>>> import numpy as np
>>> import numpy.linalg as la
>>> np.set_printoptions(precision=2, suppress=True, linewidth=160)
>>> def rnd(a):
...     return np.round(a, 2) + 0
... 
>>> u = np.array([-3, 1, 1, 3]) + 0.5
>>> arr = np.outer(u, u) / (u @ u)
>>> rnd(arr)
array([[ 0.27, -0.16, -0.16, -0.38],
       [-0.16,  0.1 ,  0.1 ,  0.23],
       [-0.16,  0.1 ,  0.1 ,  0.23],
       [-0.38,  0.23,  0.23,  0.53]])
>>> # rows 1 and 2 are equal
>>> ev, V = la.eigh(arr)
>>> rnd(V.T @ arr @ V)
array([[0., 0., 0., 0.],
       [0., 0., 0., 0.],
       [0., 0., 0., 0.],
       [0., 0., 0., 1.]])
>>> J = np.load("case7.npy")
>>> J
array([[110,  38,  13, -30],
       [ 38, 187,  49, -89],
       [ 13,  49, 105, -95],
       [-30, -89, -95,  99]])
>>> rnd(J @ la.pinv(J) @ J)
array([[110.,  38.,  13., -30.],
       [ 38., 187.,  49., -89.],
       [ 13.,  49., 105., -95.],
       [-30., -89., -95.,  99.]])
>>> np.abs(np.diag(la.qr(J)[1])) > 1e-9
array([ True,  True,  True, False])
>>> la.lstsq(J[:-1].T, J[-1])[2]
np.int32(3)
>>> u, v = J[2], J[0]
>>> u @ v
np.int64(7507)
>>> p = (u @ v) / (u @ u) * u
>>> rnd(p)
array([  4.31,  16.26,  34.85, -31.53])
>>> rnd(v - p)
array([105.69,  21.74, -21.85,   1.53])
>>> la.cond(J) > 100
np.True_
>>> A2 = J / la.norm(J, axis=1, keepdims=True)
>>> gram = A2 @ A2.T
>>> (np.abs(gram) > 0.9).astype(int)
array([[1, 0, 0, 0],
       [0, 1, 0, 0],
       [0, 0, 1, 1],
       [0, 0, 1, 1]])
>>> np.argwhere(np.triu(np.abs(gram) > 0.95, 1))
array([[2, 3]])
>>> feats = np.array([[3, -2, 2, -1], [0, -1, -2, 3], [1, -1, -3, 1], [-3, 1, 0, -3]])
>>> feats
array([[ 3, -2,  2, -1],
       [ 0, -1, -2,  3],
       [ 1, -1, -3,  1],
       [-3,  1,  0, -3]])
>>> proj = np.triu(np.array([[-2, -2, -2, 0], [2, 1, 0, 2], [2, 1, 0, -1], [-2, 1, 2, 2]]), 1) + np.eye(4)
>>> A2 = proj @ feats @ la.inv(proj)
>>> rnd(np.poly(A2))
array([  1.,   4., -16., -70., -59.])
>>> A2
array([[  1.,   4.,  14.,  -3.],
       [ -6., -11., -14.,   5.],
       [  4.,   6.,   5.,  -3.],
       [ -3.,  -5.,  -6.,   1.]])
>>> proj @ feats - feats @ proj
array([[-2., 10., 16., -2.],
       [-6.,  2.,  0., -6.],
       [ 3.,  1.,  2.,  2.],
       [ 0., -6., -6., -2.]])
>>> rnd(la.det(A2))
np.float64(-59.0)
>>> u = np.array([0, 2, -2, -3])
>>> A2 = feats + np.outer(u, np.eye(4)[2])
>>> A2
array([[ 3., -2.,  2., -1.],
       [ 0., -1.,  0.,  3.],
       [ 1., -1., -5.,  1.],
       [-3.,  1., -3., -3.]])
>>> A2 = feats[0, 0] * feats[1:] - np.outer(feats[1:, 0], feats[0])
>>> A2
array([[  0,  -3,  -6,   9],
       [  0,  -1, -11,   4],
       [  0,  -3,   6, -12]])
>>> rnd(feats[:, 0] / feats[0, 0])
array([ 1.  ,  0.  ,  0.33, -1.  ])
>>> np.flatnonzero(~A2.round(6).any(axis=1))
array([], dtype=int64)
>>> la.matrix_rank(A2), la.matrix_rank(feats)
(np.int64(3), np.int64(4))
>>> Q, R = la.qr(feats)
>>> rnd(Q @ R)
array([[ 3., -2.,  2., -1.],
       [ 0., -1., -2.,  3.],
       [ 1., -1., -3.,  1.],
       [-3.,  1.,  0., -3.]])
>>> np.allclose(R.T @ R, feats.T @ feats)
True
>>> rnd(np.abs(np.diag(R)))
array([4.36, 1.32, 3.56, 2.88])
>>> rnd(R)
array([[-4.36,  2.29, -0.69, -1.61],
       [ 0.  ,  1.32,  1.96, -1.  ],
       [ 0.  ,  0.  ,  3.56, -2.85],
       [ 0.  ,  0.  ,  0.  , -2.88]])
>>> X = np.array([[16, 12, -16], [12, 9, -12], [-16, -12, 16]])
>>> rk = la.matrix_rank(X)
>>> rk
np.int64(1)
>>> ns = la.svd(X)[2][rk:].T
>>> np.allclose(X @ ns, 0)
True
>>> ns.shape
(3, 2)
>>> [int(la.matrix_rank(X[:i])) for i in range(1, len(X) + 1)]
[1, 1, 1]
>>> rnd(X @ ns)
array([[0., 0.],
       [0., 0.],
       [0., 0.]])
>>> W2 = np.array([[9, 1, 3], [2, 3, 9]])
>>> rng = np.random.default_rng(222)
>>> data = rng.normal(size=(14, 2)) @ W2 + np.array([1, -2, 0])
>>> rnd(data)
array([[  2.57,   0.74,   8.22],
       [  7.64,  -5.59, -10.78],
       [  1.78,  -3.06,  -3.19],
       [ -5.91,   0.02,   6.05],
       [ -8.99,  -5.57, -10.7 ],
       [  2.97,  -4.43,  -7.28],
       [ 12.85,  -2.88,  -2.63],
       [-15.2 ,  -8.13, -18.4 ],
       [ 26.93,   4.38,  19.15],
       [-11.79,  -4.65,  -7.95],
       [ 13.65,  -3.26,  -3.79],
       [-13.16,  -4.69,  -8.06],
       [ 14.34,   3.53,  16.59],
       [  6.64,   4.9 ,  20.71]])
>>> u = np.array([3, 3, 0])
>>> rnd(np.convolve(data[9], u))
array([-35.37, -49.32, -37.82, -23.86,   0.  ])
>>> rnd(np.polyval(u, data[9]))
array([381.62,  50.95, 165.93])
